$ python -q
>>> import numpy as np
>>> np.set_printoptions(suppress=True, linewidth=120)
>>> M = np.load("mat.npy")
>>> M
array([[3, 1, 3],
       [3, 3, 1],
       [1, 3, 3]])
>>> x = np.array([2, 3, -2])
>>> target = M @ x
>>> b, lr = np.zeros(3), 1 / np.linalg.norm(M, 2) ** 2
>>> for i in range(25):
...     b -= lr * M.T @ (M @ b - target)
...     if i % 5 == 0: print(i, round(np.linalg.norm(M @ b - target), 4))
... 
0 6.8724
5 4.4894
10 2.9327
15 1.9158
20 1.2515
>>> b.round(4)
array([ 1.881 ,  2.7621, -1.6431])
>>> feats = np.load("block8.npy")
>>> feats.round(4)
array([[-0.1567, -0.3366, -0.0358,  0.5418, -0.7531,  0.0115],
       [ 0.8224,  0.0084, -0.5496,  0.0204, -0.1348, -0.054 ],
       [-0.0392,  0.1419, -0.1025,  0.7406,  0.4757, -0.4394],
       [-0.4308,  0.4598, -0.6651,  0.0559, -0.0381,  0.3951],
       [ 0.1175,  0.7929,  0.3172, -0.0155, -0.4096, -0.2981],
       [ 0.3133,  0.1623,  0.3784,  0.3927,  0.1382,  0.7477]])
>>> q, Rm = np.linalg.qr(feats)
>>> Rm.round(4) + 0
array([[1., 0., 0., 0., 0., 0.],
       [0., 1., 0., 0., 0., 0.],
       [0., 0., 1., 0., 0., 0.],
       [0., 0., 0., 1., 0., 0.],
       [0., 0., 0., 0., 1., 0.],
       [0., 0., 0., 0., 0., 1.]])
>>> q.shape, Rm.shape
((6, 6), (6, 6))
>>> round(float(np.trace(q @ q.T)), 4)
6.0
>>> np.round(abs(Rm[0, 0]), 4), round(np.linalg.norm(feats[:, 0]), 4)
(np.float64(1.0), np.float64(1.0))
>>> np.round(q @ Rm, 4)
array([[-0.1567, -0.3366, -0.0358,  0.5418, -0.7531,  0.0115],
       [ 0.8224,  0.0084, -0.5496,  0.0204, -0.1348, -0.054 ],
       [-0.0392,  0.1419, -0.1025,  0.7406,  0.4757, -0.4394],
       [-0.4308,  0.4598, -0.6651,  0.0559, -0.0381,  0.3951],
       [ 0.1175,  0.7929,  0.3172, -0.0155, -0.4096, -0.2981],
       [ 0.3133,  0.1623,  0.3784,  0.3927,  0.1382,  0.7477]])
>>> rng = np.random.default_rng(733234)
>>> lab = rng.permutation(6)
>>> lab
array([2, 1, 4, 0, 5, 3])
>>> A2 = feats[lab][:, lab]
>>> np.allclose(A2, feats)
False
>>> A2.round(4)
array([[-0.1025,  0.1419,  0.4757, -0.0392, -0.4394,  0.7406],
       [-0.5496,  0.0084, -0.1348,  0.8224, -0.054 ,  0.0204],
       [ 0.3172,  0.7929, -0.4096,  0.1175, -0.2981, -0.0155],
       [-0.0358, -0.3366, -0.7531, -0.1567,  0.0115,  0.5418],
       [ 0.3784,  0.1623,  0.1382,  0.3133,  0.7477,  0.3927],
       [-0.6651,  0.4598, -0.0381, -0.4308,  0.3951,  0.0559]])
>>> x = np.array([2, 2, 1, -2, 2, 3])
>>> np.round(np.sort(np.abs(np.degrees(np.angle(np.linalg.eigvals(feats))))), 4)
array([  0.    ,  74.7712,  74.7712, 101.0182, 101.0182, 180.    ])
>>> round(float(np.linalg.det(feats)), 4)
-1.0
>>> np.round(feats.T @ (feats @ x), 4)
array([ 2.,  2.,  1., -2.,  2.,  3.])
>>> [p for p in range(1, 25) if np.allclose(np.linalg.matrix_power(feats, p), np.eye(6))]
[]
>>> s = 10 * 0.7 ** np.arange(3)
>>> q, _ = np.linalg.qr(np.array([[-0.6, -0.7, 1.6], [0.4, 0.7, -0.9], [-0.2, 0.3, -1.5]]))
>>> K = rng.normal(size=(29, 3)) * s @ q
>>> K.round(4)
array([[ 18.6915,  -1.0195,   7.2125],
       [-15.2976,   6.0713,  -1.1685],
       [-11.9374,   9.7348,  20.3506],
       [ -2.1332,   2.5617,  -9.0016],
       [  8.6745,   6.5477,   8.2477],
       [  1.7059,  -3.363 ,   7.4015],
       [  5.379 ,  -0.4881,   8.9684],
       [ -0.7422,   7.7538,   4.2738],
       [  9.0488, -14.1552,  10.9888],
       [ -0.0544,  -2.6703,  -5.8791],
       [ -1.8096,  -0.234 ,  17.6847],
       [-11.7311,  -2.2346,  -4.5879],
       [  8.5998,  -0.2558,   5.6786],
       [ -3.4543,  -3.213 ,   4.3344],
       [  0.5436,   2.3664, -14.234 ],
       [ 10.5807,  -1.8397,   4.4463],
       [ -5.9747,   2.6545,   4.2627],
       [  8.4733,  -6.3744, -10.4112],
       [ -1.3098,  -3.4959,   4.3243],
       [ -4.1955,   0.6443,  -8.2272],
       [  6.7266,  -5.1524,   4.3318],
       [ -0.7557,  -5.3326,   3.9309],
       [ -7.3086,  -2.5268,   2.1008],
       [  8.3711,  -8.9825,  -9.9824],
       [ -7.574 ,  -1.4556,   1.9209],
       [ -0.1284,  -8.0736,  -5.6892],
       [ -4.8654,   7.728 ,   0.7757],
       [ -5.5351,   2.8055,  -0.5698],
       [  5.0444,  -3.6286,  10.6617]])
>>> x = np.array([4, 1, 0])
>>> np.sign((K @ x).round(6))
array([ 1., -1., -1., -1.,  1.,  1.,  1.,  1.,  1., -1., -1., -1.,  1., -1.,  1.,  1., -1.,  1., -1., -1.,  1., -1.,
       -1.,  1., -1., -1., -1., -1.,  1.])
>>> np.linalg.norm(K @ x) <= np.linalg.norm(K, 2) * np.linalg.norm(x) + 1e-9
np.True_
>>> (K @ x).argmax()
np.int64(0)
>>> dist = np.linalg.norm(K[:, None] - K[None], axis=-1)
>>> dist[15].round(6).argsort(kind="stable")[:4]
array([15, 12, 20,  6])
>>> dist[:5, :5].round(4)
array([[ 0.    , 35.718 , 35.0199, 26.6343, 12.5966],
       [35.718 ,  0.    , 22.0859, 15.7155, 25.7595],
       [35.0199, 22.0859,  0.    , 31.7668, 24.1141],
       [26.6343, 15.7155, 31.7668,  0.    , 20.742 ],
       [12.5966, 25.7595, 24.1141, 20.742 ,  0.    ]])
>>> dist.shape
(29, 29)
>>> np.linalg.matrix_rank(dist ** 2)
np.int64(5)
>>> np.unravel_index(dist.round(6).argmax(), dist.shape)
(np.int64(2), np.int64(23))
>>> C2 = K.T @ K
>>> np.round(np.linalg.svd(K, compute_uv=False) ** 2, 4)
array([2084.015 , 1907.2583,  571.5724])
>>> np.allclose(C2, C2.T)
True
>>> np.linalg.matrix_rank(C2)
np.int64(3)
>>> (K @ K.T).shape
(29, 29)
>>> A2 = np.c_[K[:, :1] @ np.array([[-2]]), np.array([4, 3, 5, 1, 3, 0, 2, 5, 0, 2, 2, 3, 0, 1, 1, 2, 4, 5, 2, 5, 0, 5, 5, 0, 1, 0, 3, 1, 3])]
>>> A2.round(4)
array([[-37.3829,   4.    ],
       [ 30.5952,   3.    ],
       [ 23.8748,   5.    ],
       [  4.2663,   1.    ],
       [-17.3489,   3.    ],
       [ -3.4119,   0.    ],
       [-10.7579,   2.    ],
       [  1.4843,   5.    ],
       [-18.0976,   0.    ],
       [  0.1087,   2.    ],
       [  3.6192,   2.    ],
       [ 23.4623,   3.    ],
       [-17.1995,   0.    ],
       [  6.9086,   1.    ],
       [ -1.0872,   1.    ],
       [-21.1614,   2.    ],
       [ 11.9493,   4.    ],
       [-16.9466,   5.    ],
       [  2.6196,   2.    ],
       [  8.3909,   5.    ],
       [-13.4531,   0.    ],
       [  1.5114,   5.    ],
       [ 14.6171,   5.    ],
       [-16.7423,   0.    ],
       [ 15.148 ,   1.    ],
       [  0.2567,   0.    ],
       [  9.7308,   3.    ],
       [ 11.0703,   1.    ],
       [-10.0888,   3.    ]])
>>> np.round(np.linalg.lstsq(K, A2[:, 0])[0], 4) + 0
array([-2.,  0.,  0.])
>>> np.round(np.linalg.norm(A2 - K @ np.linalg.lstsq(K, A2)[0], axis=0), 4) + 0
array([ 0.    , 15.1377])
>>> np.linalg.matrix_rank(np.c_[K, A2])
np.int64(4)
>>> np.round(np.linalg.norm(np.linalg.qr(K)[0].T @ A2, axis=0) ** 2 / ((A2 ** 2).sum(axis=0) + 1e-12), 4)
array([1.    , 0.0907])
>>> A, _ = np.linalg.qr(np.array([[0.3, -0.9, -0.5], [1.5, 0.1, 0.7], [0.8, 1.7, 0.6]]))
>>> A.round(4)
array([[-0.1738,  0.5734,  0.8006],
       [-0.8689,  0.2933, -0.3987],
       [-0.4634, -0.765 ,  0.4473]])
>>> lab = rng.permutation(3)
>>> lab
array([1, 2, 0])
>>> A2 = A[lab][:, lab]
>>> round(np.linalg.det(A2), 4), round(float(np.linalg.det(A[lab])), 4)
(np.float64(1.0), 1.0)
>>> A2.round(4)
array([[ 0.2933, -0.3987, -0.8689],
       [-0.765 ,  0.4473, -0.4634],
       [ 0.5734,  0.8006, -0.1738]])
>>> np.allclose(A2, A)
False
>>> np.round(A2.T @ A2, 4) + 0
array([[1., 0., 0.],
       [0., 1., 0.],
       [0., 0., 1.]])
>>> np.round(np.linalg.norm(A2, axis=0), 4)
array([1., 1., 1.])
>>> round(float(A2[:, 0] @ A2[:, 2]), 4)
-0.0
>>> np.round(np.linalg.svd(A2, compute_uv=False), 4)
array([1., 1., 1.])
>>> u = np.array([2, -5, 0])
>>> A2 = A + np.outer(u, np.eye(3)[1])
>>> A2.round(4)
array([[-0.1738,  2.5734,  0.8006],
       [-0.8689, -4.7067, -0.3987],
       [-0.4634, -0.765 ,  0.4473]])
>>> round(np.linalg.det(A2) / np.linalg.det(A), 4), np.round(1 + np.linalg.solve(A, u)[1], 4)
(np.float64(0.6804), np.float64(0.6804))
>>> np.linalg.matrix_rank(np.linalg.inv(A2) - np.linalg.inv(A), tol=1e-8)
np.int64(1)
>>> x = np.array([5, 4, 9])
>>> target = A @ x
>>> b, lr = np.zeros(3), 1 / np.linalg.norm(A, 2) ** 2
>>> for i in range(10):
...     b -= lr * A.T @ (A @ b - target)
...     if i % 2 == 0: print(i, round(np.linalg.norm(A @ b - target), 4))
... 
0 0.0
2 0.0
4 0.0
6 0.0
8 0.0
>>> round(np.linalg.cond(A), 4)
np.float64(1.0)
>>> x = np.array([2, -1, -1])
>>> np.round(np.abs(np.linalg.eigvals(A)), 4)
array([1., 1., 1.])
>>> np.round(np.sort(np.abs(np.degrees(np.angle(np.linalg.eigvals(A))))), 4)
array([  0.    , 102.5092, 102.5092])
>>> round(float(np.linalg.norm(x)), 4), np.round(np.linalg.norm(A @ x), 4)
(2.4495, np.float64(2.4495))
>>> u = np.array([7, 1, 0, 7, 1]) + 0.5
>>> F = np.outer(u, u) / (u @ u)
>>> F.round(4)
array([[0.4797, 0.0959, 0.032 , 0.4797, 0.0959],
       [0.0959, 0.0192, 0.0064, 0.0959, 0.0192],
       [0.032 , 0.0064, 0.0021, 0.032 , 0.0064],
       [0.4797, 0.0959, 0.032 , 0.4797, 0.0959],
       [0.0959, 0.0192, 0.0064, 0.0959, 0.0192]])
>>> [round(float(x), 4) for x in np.linalg.svd(F, compute_uv=False)[:3]]
[1.0, 0.0, 0.0]
>>> np.linalg.matrix_rank(F, rtol=0.1)
np.int64(1)
>>> np.linalg.cond(F) > 100
np.True_
>>> x = np.array([3, 1, -1, -3, -1])
>>> np.round(F @ F @ x, 4)
array([-0.032 , -0.0064, -0.0021, -0.032 , -0.0064])
>>> round((x - F @ x) @ (F @ x), 4)
np.float64(0.0)
>>> np.round(np.linalg.eigvalsh(2 * F - np.eye(5)), 4)
array([-1., -1., -1., -1.,  1.])
>>> np.round(F @ x, 4)
array([-0.032 , -0.0064, -0.0021, -0.032 , -0.0064])
>>> np.round(np.eye(5) - F, 4)
array([[ 0.5203, -0.0959, -0.032 , -0.4797, -0.0959],
       [-0.0959,  0.9808, -0.0064, -0.0959, -0.0192],
       [-0.032 , -0.0064,  0.9979, -0.032 , -0.0064],
       [-0.4797, -0.0959, -0.032 ,  0.5203, -0.0959],
       [-0.0959, -0.0192, -0.0064, -0.0959,  0.9808]])
>>> np.linalg.lstsq(F[:-1].T, F[-1])[2]
np.int32(1)
>>> round(np.trace(np.linalg.pinv(F) @ F), 4)
np.float64(1.0)
>>> np.abs(np.diag(np.linalg.qr(F)[1])) > 1e-9
array([ True, False, False, False, False])
>>> w, V = np.linalg.eigvalsh(F)
Traceback (most recent call last):
  File "<python-input-94>", line 1, in <module>
    w, V = np.linalg.eigvalsh(F)
    ^^^^
ValueError: too many values to unpack (expected 2)
>>> w, V = np.linalg.eigh(F)
>>> np.round(V.T @ F @ V, 4) + 0
array([[0., 0., 0., 0., 0.],
       [0., 0., 0., 0., 0.],
       [0., 0., 0., 0., 0.],
       [0., 0., 0., 0., 0.],
       [0., 0., 0., 0., 1.]])
>>> w.sum(), np.trace(F)
(np.float64(1.0), np.float64(1.0))
>>> np.round(np.abs(V[:, -1]), 4)
array([0.6926, 0.1385, 0.0462, 0.6926, 0.1385])
>>> np.round(np.linalg.svd(F, compute_uv=False), 4) + 0
array([1., 0., 0., 0., 0.])
>>> (w > 1e-8).sum(), (w < -1e-8).sum()
(np.int64(1), np.int64(0))
>>> np.unique(w.round(6) + 0, return_counts=True)[1]
array([4, 1])
>>> np.round(V @ np.diag(w) @ V.T, 4)
array([[0.4797, 0.0959, 0.032 , 0.4797, 0.0959],
       [0.0959, 0.0192, 0.0064, 0.0959, 0.0192],
       [0.032 , 0.0064, 0.0021, 0.032 , 0.0064],
       [0.4797, 0.0959, 0.032 , 0.4797, 0.0959],
       [0.0959, 0.0192, 0.0064, 0.0959, 0.0192]])
>>> w.round(4) + 0
array([0., 0., 0., 0., 1.])
>>> np.round(np.linalg.eigvalsh(F @ F), 4) + 0
array([0., 0., 0., 0., 1.])
>>> A2 = F + rng.integers(-2, 3, (5, 1)) @ rng.integers(-2, 3, (1, 5))
>>> A2.round(4)
array([[ 0.4797,  0.0959,  0.032 ,  0.4797,  0.0959],
       [-1.9041, -1.9808,  2.0064, -3.9041,  4.0192],
       [-0.968 , -0.9936,  1.0021, -1.968 ,  2.0064],
       [ 0.4797,  0.0959,  0.032 ,  0.4797,  0.0959],
       [ 2.0959,  2.0192, -1.9936,  4.0959, -3.9808]])
>>> np.round(A2 - F, 4)
array([[ 0.,  0.,  0.,  0.,  0.],
       [-2., -2.,  2., -4.,  4.],
       [-1., -1.,  1., -2.,  2.],
       [ 0.,  0.,  0.,  0.,  0.],
       [ 2.,  2., -2.,  4., -4.]])
>>> np.linalg.matrix_rank(A2 - F, tol=1e-8)
np.int64(1)
>>> np.abs(A2 - F).sum(axis=1)
array([ 0., 14.,  7.,  0., 14.])
>>> m1 = np.load("dump.npy")
>>> m1
array([[-2.9943,  1.1271, -1.1144],
       [-1.135 ,  0.4613,  0.1393],
       [-0.8106,  0.2619,  0.0977],
       [-0.7466,  0.2267,  0.0873],
       [-0.4561,  0.0921,  0.0401],
       [ 0.4898,  0.1347,  0.0747],
       [ 0.7474,  0.3315,  0.1919],
       [ 1.3734,  1.2668,  0.7953],
       [ 2.1769,  3.6591,  2.4743],
       [ 3.444 , 11.0364,  8.0712],
       [ 3.692 , 13.1057,  9.698 ],
       [ 3.9427, 15.4338, 11.5475]])
>>> basis = m1[[4, 2]].astype(float)
>>> for _ in range(3):
...     lab = np.linalg.norm(m1[:, None] - basis, axis=-1).argmin(axis=1)
...     basis = np.array([m1[lab == j].mean(axis=0) for j in range(2)])
... 
>>> lab
array([0, 0, 0, 0, 0, 0, 0, 0, 0, 1, 1, 1])
>>> np.round(basis[1] - basis[0], 4)
array([ 3.8435, 12.3518,  9.4627])
>>> np.bincount(lab)
array([9, 3])
>>> np.abs(basis[1] - basis[0]).argmax()
np.int64(1)
